$ python3 -q
>>> import numpy as np
>>> import numpy.linalg as la
>>> np.set_printoptions(precision=2, suppress=True, linewidth=100, floatmode="fixed")
>>> rd = lambda a: np.round(a, 2) + 0
>>> X = np.array([[0.9, -0.4, 1.0, -0.2, 0.0, 0.0, -0.8, -1.1, 1.9, 1.2, 2.1, 0.0],
...     [-0.1, 1.4, 0.2, -1.7, -1.0, -3.0, -1.4, 0.8, 0.3, -0.9, 1.0, -0.8],
...     [-1.5, 2.3, 0.1, 0.9, -1.2, -0.5, 2.3, 0.3, 2.5, -0.2, -0.7, 1.3],
...     [2.0, -0.1, 0.3, 0.0, 0.9, -0.3, 1.7, -0.2, 0.9, 2.3, 1.7, -0.2],
...     [0.9, -0.4, -1.6, 0.8, -0.9, -0.2, -0.5, -0.2, -1.1, 1.1, 0.0, -0.9],
...     [-0.5, -0.1, -0.5, -1.3, 0.2, 0.8, -1.4, -2.2, 1.0, 0.9, 1.2, 0.5],
...     [-0.5, 0.4, 1.2, 0.0, -0.1, -0.4, 0.7, 0.2, 1.6, -0.7, -0.6, -1.5],
...     [-1.2, -0.8, 0.2, -0.1, -0.1, -0.3, 0.4, -0.6, 1.3, 0.1, 1.1, -0.5]])
>>> rng = np.random.default_rng(8443)
>>> X[0] = X[6] + 0.02 * rng.normal(size=12)
>>> print(rd(X))
[[-0.48  0.43  1.18  0.00 -0.10 -0.40  0.73  0.21  1.60 -0.71 -0.61 -1.48]
 [-0.10  1.40  0.20 -1.70 -1.00 -3.00 -1.40  0.80  0.30 -0.90  1.00 -0.80]
 [-1.50  2.30  0.10  0.90 -1.20 -0.50  2.30  0.30  2.50 -0.20 -0.70  1.30]
 [ 2.00 -0.10  0.30  0.00  0.90 -0.30  1.70 -0.20  0.90  2.30  1.70 -0.20]
 [ 0.90 -0.40 -1.60  0.80 -0.90 -0.20 -0.50 -0.20 -1.10  1.10  0.00 -0.90]
 [-0.50 -0.10 -0.50 -1.30  0.20  0.80 -1.40 -2.20  1.00  0.90  1.20  0.50]
 [-0.50  0.40  1.20  0.00 -0.10 -0.40  0.70  0.20  1.60 -0.70 -0.60 -1.50]
 [-1.20 -0.80  0.20 -0.10 -0.10 -0.30  0.40 -0.60  1.30  0.10  1.10 -0.50]]
>>> U, sig, vt = la.svd(X)
>>> print(rd(sig))
[5.92 4.65 4.17 3.66 3.19 2.23 1.49 0.02]
>>> M2 = U[:, :7] @ np.diag(sig[:7]) @ vt[:7]
>>> print(rd(M2))
[[-0.48  0.43  1.19  0.01 -0.10 -0.41  0.73  0.21  1.60 -0.70 -0.61 -1.47]
 [-0.10  1.40  0.20 -1.70 -1.00 -3.00 -1.40  0.80  0.30 -0.90  1.00 -0.80]
 [-1.50  2.30  0.10  0.90 -1.20 -0.50  2.30  0.30  2.50 -0.20 -0.70  1.30]
 [ 2.00 -0.10  0.30  0.00  0.90 -0.30  1.70 -0.20  0.90  2.30  1.70 -0.20]
 [ 0.90 -0.40 -1.60  0.80 -0.90 -0.20 -0.50 -0.20 -1.10  1.10  0.00 -0.90]
 [-0.50 -0.10 -0.50 -1.30  0.20  0.80 -1.40 -2.20  1.00  0.90  1.20  0.50]
 [-0.50  0.40  1.19 -0.01 -0.10 -0.40  0.71  0.20  1.60 -0.71 -0.60 -1.50]
 [-1.20 -0.80  0.20 -0.10 -0.10 -0.30  0.40 -0.60  1.30  0.10  1.10 -0.50]]
>>> print(rd(np.abs(X - M2).max()))
0.01
>>> print(la.matrix_rank(M2))
7
>>> U, sig = la.svd(X)
Traceback (most recent call last):
  File "<python-input-14>", line 1, in <module>
    U, sig = la.svd(X)
    ^^^^^^
ValueError: too many values to unpack (expected 2)
>>> U, sig, vt = la.svd(X, full_matrices=False)
>>> print(rd(sig))
[5.92 4.65 4.17 3.66 3.19 2.23 1.49 0.02]
>>> print(rd(U.T @ U))
[[1.00 0.00 0.00 0.00 0.00 0.00 0.00 0.00]
 [0.00 1.00 0.00 0.00 0.00 0.00 0.00 0.00]
 [0.00 0.00 1.00 0.00 0.00 0.00 0.00 0.00]
 [0.00 0.00 0.00 1.00 0.00 0.00 0.00 0.00]
 [0.00 0.00 0.00 0.00 1.00 0.00 0.00 0.00]
 [0.00 0.00 0.00 0.00 0.00 1.00 0.00 0.00]
 [0.00 0.00 0.00 0.00 0.00 0.00 1.00 0.00]
 [0.00 0.00 0.00 0.00 0.00 0.00 0.00 1.00]]
>>> print(np.abs(U[:, 0]).round(6).argmax())
2
>>> print(np.allclose(U * sig @ vt, X))
True
>>> print(rd(sig / sig[0]))
[1.00 0.79 0.70 0.62 0.54 0.38 0.25 0.00]
>>> w1 = np.array([[4, -5, -3, 2, 2],
...     [3, 1, -1, -4, 1],
...     [1, -1, 1, 4, 3],
...     [-1, 2, -3, 1, 0],
...     [-1, -1, -5, 3, 4],
...     [-5, 1, 2, 3, 5],
...     [0, 0, -5, 3, -3],
...     [4, -3, 5, 3, 1],
...     [0, -1, -4, 5, 4],
...     [5, 0, 3, 0, 1],
...     [5, -5, -4, 0, -4],
...     [4, 3, 4, -3, 2]])
>>> beta = np.array([-1, 3, -2, 3, -3])
>>> H = np.maximum(X @ w1 + beta, 0)
>>> print(la.matrix_rank(H))
5
>>> print(rd(H))
[[ 0.00  0.72  0.00 18.80  0.75]
 [21.20  0.00  1.10  0.00  0.00]
 [ 4.70 19.20  0.00  3.40  0.00]
 [26.00  0.00  0.00 20.00  0.00]
 [ 2.00  1.00  1.40  0.00  0.00]
 [ 0.00  5.00  0.00  0.00  2.30]
 [ 0.00  0.70  0.00 18.90  0.80]
 [ 0.00  1.10  0.00 10.70  0.00]]
>>> basis = np.array([[-1, 2, -2], [-1, 1, 2], [-2, 2, -1], [0, 0, 0], [-1, -2, 2]])
>>> print((H @ basis).round(6).argmax(axis=1))
[2 1 2 1 1 2 2 2]
>>> print(w1 @ basis)
[[  5  -7 -11]
 [ -3   3  -1]
 [ -5  -3   1]
 [  5  -6   9]
 [  8 -21  13]
 [ -5 -15  20]
 [ 13  -4  -1]
 [-12  13 -17]
 [  5 -17  10]
 [-12  14 -11]
 [ 12   5 -24]
 [-17  15  -2]]
>>> print(rd(la.norm(X, 2) / la.norm(X)))
0.58
>>> M2 = X / la.norm(X, axis=1, keepdims=True)
>>> gram = M2 @ M2.T
>>> print(np.argwhere(np.triu(np.abs(gram) > 0.95, 1)))
[[0 6]]
>>> E = np.loadtxt("test18.csv", delimiter=",")
>>> print(E)
[[0.00 0.00 0.00 0.00 1.00 0.00 0.00 0.00 0.00]
 [0.00 0.00 5.00 0.00 0.00 0.00 0.00 0.00 0.00]
 [0.00 3.00 0.00 0.00 0.00 0.00 0.00 0.00 0.00]
 [0.00 0.00 0.00 0.00 0.00 0.00 9.00 0.00 0.00]
 [1.00 0.00 0.00 0.00 0.00 0.00 0.00 0.00 0.00]
 [0.00 0.00 0.00 4.00 0.00 0.00 0.00 0.00 0.00]
 [0.00 0.00 0.00 0.00 0.00 8.00 0.00 0.00 0.00]
 [0.00 0.00 0.00 0.00 0.00 0.00 0.00 9.00 0.00]
 [0.00 0.00 0.00 0.00 0.00 0.00 0.00 0.00 1.00]]
>>> vec = np.array([4, 9, 8, 1, 8, 9, 9, 7, 7])
>>> rhs = E @ vec
>>> print(rhs)
[ 8.00 40.00 27.00 81.00  4.00  4.00 72.00 63.00  7.00]
>>> print(rd(la.solve(E, rhs + E[:, 3])))
[4.00 9.00 8.00 2.00 8.00 9.00 9.00 7.00 7.00]
>>> print(rd(la.solve(E, -3 * rhs)))
[-12.00 -27.00 -24.00  -3.00 -24.00 -27.00 -27.00 -21.00 -21.00]
>>> print(rd(la.solve(E, E[:, 6])))
[0.00 0.00 0.00 0.00 0.00 0.00 1.00 0.00 0.00]
>>> print(rd(la.solve(E, rhs)))
[4.00 9.00 8.00 1.00 8.00 9.00 9.00 7.00 7.00]
>>> print(np.abs(E).max())
9.0
>>> print(E.sum(axis=1))
[1.00 5.00 3.00 9.00 1.00 4.00 8.00 9.00 1.00]
>>> print(la.matrix_rank(E))
9
>>> K = np.loadtxt("run4.csv", delimiter=",")
>>> print(K)
[[3.00 0.00 3.00]
 [3.00 1.00 1.00]
 [0.00 0.00 0.00]
 [3.00 0.00 3.00]
 [3.00 4.00 1.00]
 [0.00 3.00 0.00]
 [0.00 3.00 0.00]
 [3.00 0.00 3.00]
 [6.00 1.00 4.00]
 [3.00 0.00 3.00]
 [0.00 0.00 0.00]
 [3.00 1.00 1.00]
 [0.00 3.00 0.00]
 [6.00 4.00 4.00]
 [3.00 0.00 3.00]
 [3.00 4.00 1.00]
 [0.00 0.00 0.00]
 [0.00 0.00 0.00]
 [0.00 0.00 0.00]
 [0.00 0.00 0.00]
 [0.00 0.00 0.00]
 [0.00 0.00 0.00]
 [3.00 4.00 1.00]
 [0.00 0.00 0.00]
 [0.00 0.00 0.00]
 [0.00 3.00 0.00]
 [0.00 3.00 0.00]
 [0.00 3.00 0.00]
 [3.00 1.00 1.00]
 [0.00 0.00 0.00]
 [0.00 0.00 0.00]
 [3.00 1.00 1.00]
 [0.00 0.00 0.00]
 [3.00 0.00 3.00]
 [3.00 1.00 1.00]
 [0.00 0.00 0.00]
 [0.00 0.00 0.00]
 [3.00 1.00 1.00]
 [3.00 0.00 3.00]
 [0.00 3.00 0.00]
 [0.00 0.00 0.00]
 [0.00 0.00 0.00]
 [0.00 3.00 0.00]
 [3.00 4.00 1.00]]
>>> def softmax(z):
...     e = np.exp(z - z.max(axis=-1, keepdims=True))
...     return e / e.sum(axis=-1, keepdims=True)
... 
>>> print(rd(softmax(10 * K[6])))
[0.00 1.00 0.00]
>>> print(rd(softmax(K[6] + -3)))
[0.05 0.91 0.05]
>>> print(rd(softmax(K[6])))
[0.05 0.91 0.05]
>>> scores = K @ K.T / np.sqrt(3)
>>> print(softmax(scores).round(6).argmax(axis=1))
[ 8 13  0  8 13  4  4  8 13  8  0 13  4 13  8 13  0  0  0  0  0  0 13  0  0  4  4  4 13  0  0 13  0
  8 13  0  0 13  8  4  0  0  4 13]
>>> P = K @ la.solve(K.T @ K, K.T)
>>> print(rd(P @ K[:, 2]))
[3.00 1.00 0.00 3.00 1.00 0.00 0.00 3.00 4.00 3.00 0.00 1.00 0.00 4.00 3.00 1.00 0.00 0.00 0.00
 0.00 0.00 0.00 1.00 0.00 0.00 0.00 0.00 0.00 1.00 0.00 0.00 1.00 0.00 3.00 1.00 0.00 0.00 1.00
 3.00 0.00 0.00 0.00 0.00 1.00]
>>> print(np.allclose(P @ P, P))
True
>>> print(rd(la.eigvalsh(P)))
[0.00 0.00 0.00 0.00 0.00 0.00 0.00 0.00 0.00 0.00 0.00 0.00 0.00 0.00 0.00 0.00 0.00 0.00 0.00
 0.00 0.00 0.00 0.00 0.00 0.00 0.00 0.00 0.00 0.00 0.00 0.00 0.00 0.00 0.00 0.00 0.00 0.00 0.00
 0.00 0.00 0.00 1.00 1.00 1.00]
>>> print(rd(np.diag(P)))
[0.12 0.10 0.00 0.12 0.12 0.09 0.09 0.12 0.18 0.12 0.00 0.10 0.09 0.19 0.12 0.12 0.00 0.00 0.00
 0.00 0.00 0.00 0.12 0.00 0.00 0.09 0.09 0.09 0.10 0.00 0.00 0.10 0.00 0.12 0.10 0.00 0.00 0.10
 0.12 0.09 0.00 0.00 0.09 0.12]
>>> Ac = (K - K.mean(axis=0)) / K.std(axis=0)
>>> print(rd(Ac.std(axis=0)))
[1.00 1.00 1.00]
>>> print(np.argwhere(np.abs(Ac) > 2))
[[ 8  0]
 [ 8  2]
 [13  0]
 [13  2]]
>>> beta = la.lstsq(np.delete(Ac, 0, axis=1), Ac[:, 0])[0]
>>> print(np.abs(beta).argmax())
1
>>> print(rd(1 - np.var(Ac[:, 0] - np.delete(Ac, 0, axis=1) @ beta)))
0.82
>>> M2 = la.inv(E)
>>> print(rd(la.cond(E)))
9.0
>>> print(rd(M2))
[[0.00 0.00 0.00 0.00 1.00 0.00 0.00 0.00 0.00]
 [0.00 0.00 0.33 0.00 0.00 0.00 0.00 0.00 0.00]
 [0.00 0.20 0.00 0.00 0.00 0.00 0.00 0.00 0.00]
 [0.00 0.00 0.00 0.00 0.00 0.25 0.00 0.00 0.00]
 [1.00 0.00 0.00 0.00 0.00 0.00 0.00 0.00 0.00]
 [0.00 0.00 0.00 0.00 0.00 0.00 0.12 0.00 0.00]
 [0.00 0.00 0.00 0.11 0.00 0.00 0.00 0.00 0.00]
 [0.00 0.00 0.00 0.00 0.00 0.00 0.00 0.11 0.00]
 [0.00 0.00 0.00 0.00 0.00 0.00 0.00 0.00 1.00]]
>>> print(np.allclose(M2, E.T))
False
>>> print(rd(la.slogdet(E)[0]))
1.0
>>> r0, r1 = X[2], X[5]
>>> print(r0 @ r0)
23.9
>>> pr = (r0 @ r1) / (r0 @ r0) * r0
>>> print(rd(la.norm(r0 + r1) ** 2 + la.norm(r0 - r1) ** 2))
74.16
>>> print(rd(pr))
[ 0.19 -0.30 -0.01 -0.12  0.16  0.06 -0.30 -0.04 -0.32  0.03  0.09 -0.17]
>>> J = np.load("out14.npy")
>>> print(J)
[[-0.60 -1.70  0.70 -0.40]
 [ 0.20 -0.80  0.40  1.40]
 [ 0.30 -0.70 -0.40  1.70]
 [-1.20  0.20 -2.60 -0.80]
 [ 1.20 -1.60 -1.10  0.10]
 [-1.20 -0.10  2.10 -1.20]
 [ 1.30 -0.20  0.60 -0.80]
 [ 0.30  1.10 -0.50 -1.10]
 [-2.30 -0.50 -0.70 -0.10]
 [ 1.40 -0.90 -0.40  0.40]
 [ 1.10 -0.20 -1.10 -0.70]
 [ 1.00  0.90  0.10  0.30]
 [-0.60  1.50  0.60 -1.10]]
>>> gram = np.cov(J, rowvar=False)
>>> print(rd(np.polyfit(J[:, 3], J[:, 1], 1)))
[-0.47 -0.31]
